% ipython --no-banner

In [1]: import numpy as np

In [2]: import numpy.linalg as la

In [3]: np.set_printoptions(precision=3, suppress=True, linewidth=140)

In [4]: K = np.load("a.npy")

In [5]: print(K)
[[-0.544 -0.001  0.018 -0.551 -1.081 -0.532 -1.632]
 [-1.32   0.004 -0.014 -1.288 -2.613 -1.33  -3.883]
 [ 1.47   0.005  0.009  1.505  2.915  1.458  4.371]
 [ 0.608  0.016  0.035  0.618  1.256  0.636  1.904]
 [ 1.431  0.019  0.027  1.442  2.864  1.39   4.281]
 [ 0.487 -0.038  0.011  0.473  1.     0.476  1.441]
 [-0.457 -0.003  0.009 -0.453 -0.96  -0.441 -1.452]
 [-0.587  0.034 -0.052 -0.601 -1.083 -0.534 -1.682]
 [ 0.576  0.008  0.009  0.547  1.123  0.516  1.688]
 [ 1.799  0.02   0.01   1.82   3.567  1.815  5.389]
 [ 0.952 -0.025  0.038  0.967  1.889  0.986  2.833]
 [ 1.085 -0.016  0.025  1.09   2.231  1.091  3.322]
 [ 0.606 -0.011 -0.015  0.586  1.157  0.547  1.73 ]
 [-0.955  0.011  0.004 -0.925 -1.869 -0.966 -2.862]
 [-1.457 -0.008  0.007 -1.429 -2.904 -1.456 -4.38 ]
 [ 0.19   0.001 -0.016  0.122  0.361  0.196  0.527]
 [ 1.317  0.039  0.016  1.332  2.608  1.318  3.92 ]
 [ 0.029  0.017 -0.024  0.006  0.063  0.026  0.102]
 [ 0.615  0.008 -0.001  0.6    1.153  0.587  1.748]
 [ 1.377  0.009 -0.022  1.388  2.741  1.386  4.095]
 [ 0.09   0.008  0.017  0.088  0.239  0.102  0.307]
 [ 0.844  0.007  0.013  0.872  1.734  0.869  2.6  ]
 [-0.036  0.001  0.005 -0.058 -0.195 -0.068 -0.229]
 [-0.284  0.002 -0.006 -0.32  -0.643 -0.296 -0.976]
 [-0.185 -0.007 -0.029 -0.14  -0.318 -0.173 -0.535]
 [-0.718 -0.015  0.013 -0.717 -1.412 -0.699 -2.141]
 [ 1.19  -0.008  0.041  1.174  2.373  1.207  3.541]
 [-0.17   0.01   0.032 -0.197 -0.366 -0.181 -0.555]
 [ 1.047  0.005 -0.027  1.036  2.091  1.031  3.156]
 [ 0.091 -0.027 -0.033  0.113  0.167  0.107  0.265]
 [ 1.059 -0.034  0.008  1.013  2.015  1.026  3.037]]

In [6]: M2 = np.c_[K[:, :6] @ np.array([[4, 1, 5, 5, 2, 5],
   ...:     [2, 0, 4, 2, 0, 4],
   ...:     [4, 2, 2, 2, 0, 5],
   ...:     [5, 1, 3, 0, 3, 3],
   ...:     [4, 1, 3, 4, 0, 5],
   ...:     [0, 0, 3, 0, 3, 1]]), np.array([0, 0, 3, 0, 0, 2, 0, 1, 1, 0, 3, 3, 1, 3, 1, 3, 0, 0, 2, 2, 1, 3, 1, 3, 3, 0, 1, 3, 1, 0, 0])]

In [7]: M2
Out[7]: 
array([[ -9.185,  -2.14 ,  -9.18 ,  -7.01 ,  -4.337, -10.224,   0.   ],
       [-22.22 ,  -5.249, -22.305, -17.072, -10.494, -24.913,   0.   ],
       [ 25.111,   5.908,  25.022,  19.038,  11.829,  27.963,   3.   ],
       [ 10.718,   2.552,  10.704,   8.166,   4.978,  12.049,   0.   ],
       [ 24.536,   5.791,  24.373,  18.703,  11.358,  27.402,   0.   ],
       [  8.281,   1.982,   8.152,   6.381,   3.821,   9.233,   2.   ],
       [ -7.903,  -1.852,  -7.841,  -6.113,  -3.596,  -8.852,   0.   ],
       [ -9.825,  -2.375,  -9.557,  -7.303,  -4.579, -10.811,   1.   ],
       [  9.583,   2.264,   9.488,   7.406,   4.341,  10.729,   1.   ],
       [ 30.644,   7.206,  30.701,  23.323,  14.503,  34.235,   0.   ],
       [ 16.301,   3.884,  16.262,  12.342,   7.763,  18.182,   3.   ],
       [ 18.782,   4.456,  18.647,  14.367,   8.713,  21.002,   3.   ],
       [  9.9  ,   2.319,   9.826,   7.606,   4.611,  11.001,   1.   ],
       [-15.883,  -3.741, -16.003, -12.221,  -7.583, -17.797,   3.   ],
       [-24.577,  -5.776, -24.67 , -18.903, -11.569, -27.545,   1.   ],
       [  2.752,   0.641,   2.959,   2.364,   1.334,   3.241,   3.   ],
       [ 22.502,   5.289,  22.547,  17.127,  10.584,  25.175,   0.   ],
       [  0.336,   0.05 ,   0.45 ,   0.383,   0.154,   0.452,   0.   ],
       [ 10.084,   2.366,  10.125,   7.701,   4.791,  11.254,   2.   ],
       [ 23.342,   5.462,  23.422,  17.823,  11.076,  26.066,   2.   ],
       [  1.84 ,   0.451,   1.803,   1.456,   0.75 ,   2.128,   1.   ],
       [ 14.738,   3.476,  14.699,  11.196,   6.911,  16.468,   3.   ],
       [ -1.192,  -0.279,  -1.129,  -0.948,  -0.45 ,  -1.368,   1.   ],
       [ -5.328,  -1.259,  -5.201,  -4.   ,  -2.416,  -5.913,   3.   ],
       [ -2.842,  -0.701,  -2.904,  -2.269,  -1.309,  -3.281,   3.   ],
       [-12.083,  -2.821, -12.108,  -9.242,  -5.684, -13.495,   0.   ],
       [ 20.27 ,   4.819,  20.262,  15.508,   9.523,  22.717,   1.   ],
       [ -2.981,  -0.669,  -2.978,  -2.23 ,  -1.474,  -3.252,   3.   ],
       [ 17.634,   4.12 ,  17.675,  13.555,   8.295,  19.714,   1.   ],
       [  1.411,   0.305,   1.442,   1.003,   0.842,   1.463,   0.   ],
       [ 17.325,   4.103,  17.337,  13.303,   8.235,  19.339,   0.   ]])

In [8]: np.round(la.lstsq(K, M2[:, 0])[0], 3) + 0
Out[8]: array([4., 2., 4., 5., 4., 0., 0.])

In [9]: la.matrix_rank(M2)
Out[9]: np.int64(7)

In [10]: np.round(la.norm(M2 - K @ la.lstsq(K, M2)[0], axis=0), 3) + 0
Out[10]: array([0.  , 0.  , 0.  , 0.  , 0.  , 0.  , 7.86])

In [11]: cen = K - K.mean(axis=0)

In [12]: U, sig, Vt = la.svd(cen, full_matrices=False)

In [13]: (np.sign(U[:, 0]) == np.sign(U[0, 0])).astype(int)
Out[13]: array([1, 1, 0, 0, 0, 0, 1, 1, 0, 0, 0, 0, 0, 1, 1, 1, 0, 1, 0, 0, 1, 0, 1, 1, 1, 1, 0, 1, 0, 1, 0])

In [14]: np.round(Vt[0] * np.sign(Vt[0, np.abs(Vt[0]).argmax()]), 3) + 0
Out[14]: array([0.251, 0.   , 0.002, 0.251, 0.499, 0.25 , 0.75 ])

In [15]: print(np.abs(Vt[-1]))
[0.519 0.416 0.069 0.012 0.537 0.084 0.507]

In [16]: la.matrix_rank(cen)
Out[16]: np.int64(7)

In [17]: print(np.round(sig ** 2 / (sig ** 2).sum(), 3) + 0)
[1. 0. 0. 0. 0. 0. 0.]

In [18]: sig
Out[18]: array([18.779,  0.143,  0.119,  0.116,  0.1  ,  0.094,  0.067])

In [19]: z = K[:, 6] > np.median(K[:, 6])

In [20]: r0 = K[z].mean(axis=0) - K[~z].mean(axis=0)

In [21]: r0
Out[21]: array([1.429, 0.003, 0.015, 1.433, 2.84 , 1.418, 4.28 ])

In [22]: print(np.argsort(-np.abs(r0).round(6), kind="stable"))
[6 4 3 0 5 2 1]

In [23]: np.round((((K - K.mean(axis=0)) @ r0 > 0) == z).mean(), 3)
Out[23]: np.float64(0.968)

In [24]: ((K - K.mean(axis=0)) @ r0 > 0).astype(int)
Out[24]: array([0, 0, 1, 1, 1, 1, 0, 0, 1, 1, 1, 1, 1, 0, 0, 0, 1, 0, 1, 1, 0, 1, 0, 0, 0, 0, 1, 0, 1, 0, 1])

In [25]: blk = np.stack([K, 5 * K, K[::-1]])

In [26]: blk.shape
Out[26]: (3, 31, 7)

In [27]: la.norm(blk, axis=(1, 2))
Out[27]: array([ 20.114, 100.57 ,  20.114])

In [28]: print(np.einsum("bij,cij->bc", blk, blk))
[[  404.573  2022.865   124.676]
 [ 2022.865 10114.326   623.38 ]
 [  124.676   623.38    404.573]]

In [29]: print(la.matrix_rank(blk))
[7 7 7]

In [30]: vec = np.array([-5, -2, 5, -1, 1, 3, -5])

In [31]: target = K @ vec

In [32]: b, lr = np.zeros(7), 1 / la.norm(K, 2) ** 2

In [33]: for i in range(6):
    ...:     b -= lr * K.T @ (K @ b - target)
    ...:     if i % 2 == 0: print(i, round(la.norm(K @ b - target), 3))
    ...: 
0 0.968
2 0.968
4 0.968

In [34]: np.round(la.cond(K), 3)
Out[34]: np.float64(273.829)

In [35]: M2 = np.array([[-3]])

In [36]: basis = np.array([[2, 7, 1, 4], [9, 7, 0, 4], [1, 1, 1, 4], [8, 1, 4, 5]])

In [37]: mat = np.block([[M2, np.zeros((1, 4))], [np.zeros((4, 1)), basis]])

In [38]: mat
Out[38]: 
array([[-3.,  0.,  0.,  0.,  0.],
       [ 0.,  2.,  7.,  1.,  4.],
       [ 0.,  9.,  7.,  0.,  4.],
       [ 0.,  1.,  1.,  1.,  4.],
       [ 0.,  8.,  1.,  4.,  5.]])

In [39]: rng = np.random.default_rng(19)

In [40]: z = rng.permutation(5)

In [41]: z
Out[41]: array([2, 1, 0, 4, 3])

In [42]: M2 = mat[z][:, z]

In [43]: np.diag(M2)
Out[43]: array([ 7.,  2., -3.,  5.,  1.])

In [44]: print(np.allclose(M2, mat))
False

In [45]: feats = np.loadtxt("data.csv", delimiter=",")

In [46]: print(feats)
[[ 11.729   9.526  -4.139  -7.297  16.785  -5.189  -3.546]
 [ 10.656 -12.714  18.954  14.067   8.646   3.835   9.73 ]
 [  9.424 -10.223  17.881  13.835   7.      3.188   9.204]
 [  1.102 -11.071   5.189   4.546  -3.418   9.106 -11.852]
 [  7.928 -10.825  17.983  13.421   7.815   4.53    9.299]
 [  8.381 -12.675  18.146  16.148   9.315   2.429  10.176]
 [ -0.198 -11.539   5.903   3.823  -5.016   9.639 -10.058]
 [  0.947 -10.897   5.399   3.71   -4.608   6.436 -10.459]
 [  4.216  -7.734   5.572   2.995  -3.335   8.799 -11.574]
 [ -0.676  -9.015   4.758   5.042  -4.935   8.84  -10.637]
 [  0.833 -10.761   4.089   5.23   -4.228   9.743 -10.522]
 [ 11.911   9.998  -4.975  -7.623  20.325  -5.456  -6.068]
 [  9.602  10.492  -3.523  -6.109  18.459  -5.603  -4.759]
 [ 10.351   8.957  -2.429  -5.698  17.732  -5.985  -5.314]
 [ 10.143  11.977  -4.41   -7.709  19.314  -5.734  -7.026]
 [ -0.569  -9.88    3.911   5.038  -4.122   7.992 -12.384]
 [  8.323 -11.168  17.7    14.44    8.112   3.929   9.34 ]
 [  9.327 -11.907  18.214  16.181   5.588   3.869  10.222]]

In [47]: cen = (feats - feats.mean(axis=0)) / feats.std(axis=0)

In [48]: cen.std(axis=0)
Out[48]: array([1., 1., 1., 1., 1., 1., 1.])

In [49]: print(np.argwhere(np.abs(cen) > 2))
[]

In [50]: b = la.lstsq(np.delete(cen, 5, axis=1), cen[:, 5])[0]

In [51]: b
Out[51]: array([ 0.042, -0.308,  0.3  ,  0.054, -0.518, -0.364])

In [52]: basis = feats[[16, 3]].astype(float)

In [53]: for _ in range(4):
    ...:     z = la.norm(feats[:, None] - basis, axis=-1).argmin(axis=1)
    ...:     basis = np.array([feats[z == j].mean(axis=0) for j in range(2)])
    ...: 

In [54]: print(z)
[1 0 0 1 0 0 1 1 1 1 1 1 1 1 1 1 0 0]

In [55]: np.abs(basis[1] - basis[0]).argmax()
Out[55]: np.int64(6)

In [56]: np.bincount(z)
Out[56]: array([ 6, 12])
